$ python -q
>>> import numpy as np
>>> import numpy.linalg as la
>>> np.set_printoptions(precision=3, suppress=True, linewidth=120)
>>> rnd = lambda a: np.round(a, 3) + 0
>>> F = np.array([[18, -1, 1, 1, -5, -4, 1, -2],
...     [4, 40, 2, -3, 4, 2, -5, -4],
...     [4, -2, -35, 4, 5, -1, 2, -4],
...     [-1, 3, 5, 0, 0, -2, -3, 0],
...     [2, -3, -3, 4, 5, 5, 5, -3],
...     [-1, 2, -3, 1, 3, -36, -1, -1],
...     [4, -5, -4, 2, -4, -2, 17, 2],
...     [2, -3, 2, -3, -3, -1, -4, -19]])
>>> rng = np.random.default_rng(15459)
>>> idx = rng.permutation(8)
>>> out = F[:, idx] * rng.choice([-1, 1], 8)
>>> out
array([[ 18,  -1,   5,  -1,  -1,   1,  -4,   2],
       [  4,  40,  -4,   5,   3,   2,   2,   4],
       [  4,  -2,  -5,  -2,  -4, -35,  -1,   4],
       [ -1,   3,   0,   3,   0,   5,  -2,   0],
       [  2,  -3,  -5,  -5,  -4,  -3,   5,   3],
       [ -1,   2,  -3,   1,  -1,  -3, -36,   1],
       [  4,  -5,   4, -17,  -2,  -4,  -2,  -2],
       [  2,  -3,   3,   4,   3,   2,  -1,  19]])
>>> U, _, Vt = la.svd(F.T @ out)
>>> print(idx)
[0 1 4 6 3 2 5 7]
>>> print(rnd(la.norm(F) ** 2 / la.norm(F, 2) ** 2))
3.039
>>> rnd(la.norm(F, "nuc"))
np.float64(179.267)
>>> la.norm(F, axis=1).argmax()
np.int64(1)
>>> print(rnd(la.norm(F, axis=1)))
[19.313 41.11  36.152  6.928 11.045 36.359 19.339 20.322]
>>> rnd(la.norm(F, axis=0))
array([19.545, 40.755, 35.958,  7.483, 11.18 , 36.756, 19.235, 20.273])
>>> rnd(la.norm(F, 2))
np.float64(43.115)
>>> rnd(la.norm(F, 1)), rnd(la.norm(F, np.inf))
(np.float64(59.0), np.float64(64.0))
>>> rnd(la.norm(F[2] - F[3]))
np.float64(41.629)
>>> out = la.inv(F)
>>> (np.abs(out) > 1e-9).astype(int)
array([[1, 1, 1, 1, 1, 1, 1, 1],
       [1, 1, 1, 1, 1, 1, 1, 1],
       [1, 1, 1, 1, 1, 1, 1, 1],
       [1, 1, 1, 1, 1, 1, 1, 1],
       [1, 1, 1, 1, 1, 1, 1, 1],
       [1, 1, 1, 1, 1, 1, 1, 1],
       [1, 1, 1, 1, 1, 1, 1, 1],
       [1, 1, 1, 1, 1, 1, 1, 1]])
>>> rnd(la.cond(F))
np.float64(49.068)
>>> rnd(la.det(F) * la.det(out))
np.float64(1.0)
>>> M = np.array([[1.3, -0.1, -1.3, -0.9, -0.1, 0.2, 1.0, 0.7, -1.0],
...     [1.7, 0.7, 2.5, 0.5, 0.9, -0.7, 0.4, 1.3, 1.5],
...     [0.5, 1.7, -1.1, 0.1, 0.9, -1.0, 0.4, -0.6, -0.3]])
>>> M[:, 8] *= 10
>>> M
array([[  1.3,  -0.1,  -1.3,  -0.9,  -0.1,   0.2,   1. ,   0.7, -10. ],
       [  1.7,   0.7,   2.5,   0.5,   0.9,  -0.7,   0.4,   1.3,  15. ],
       [  0.5,   1.7,  -1.1,   0.1,   0.9,  -1. ,   0.4,  -0.6,  -3. ]])
>>> # column 8 dominates
>>> U, sigma, Vt = la.svd(M, full_matrices=False)
>>> rnd(U.T @ M @ Vt.T)
array([[18.583,  0.   ,  0.   ],
       [ 0.   ,  3.   ,  0.   ],
       [ 0.   ,  0.   ,  2.262]])
>>> rnd(np.abs(Vt[0]))
array([0.033, 0.019, 0.159, 0.047, 0.035, 0.028, 0.015, 0.043, 0.983])
>>> rnd(sigma / sigma[0])
array([1.   , 0.161, 0.122])
>>> U.shape, sigma.shape, Vt.shape
((3, 3), (3,), (3, 9))
>>> (sigma > 1e-8).sum()
np.int64(3)
>>> rnd(np.cumsum(sigma ** 2) / np.sum(sigma ** 2))
array([0.961, 0.986, 1.   ])
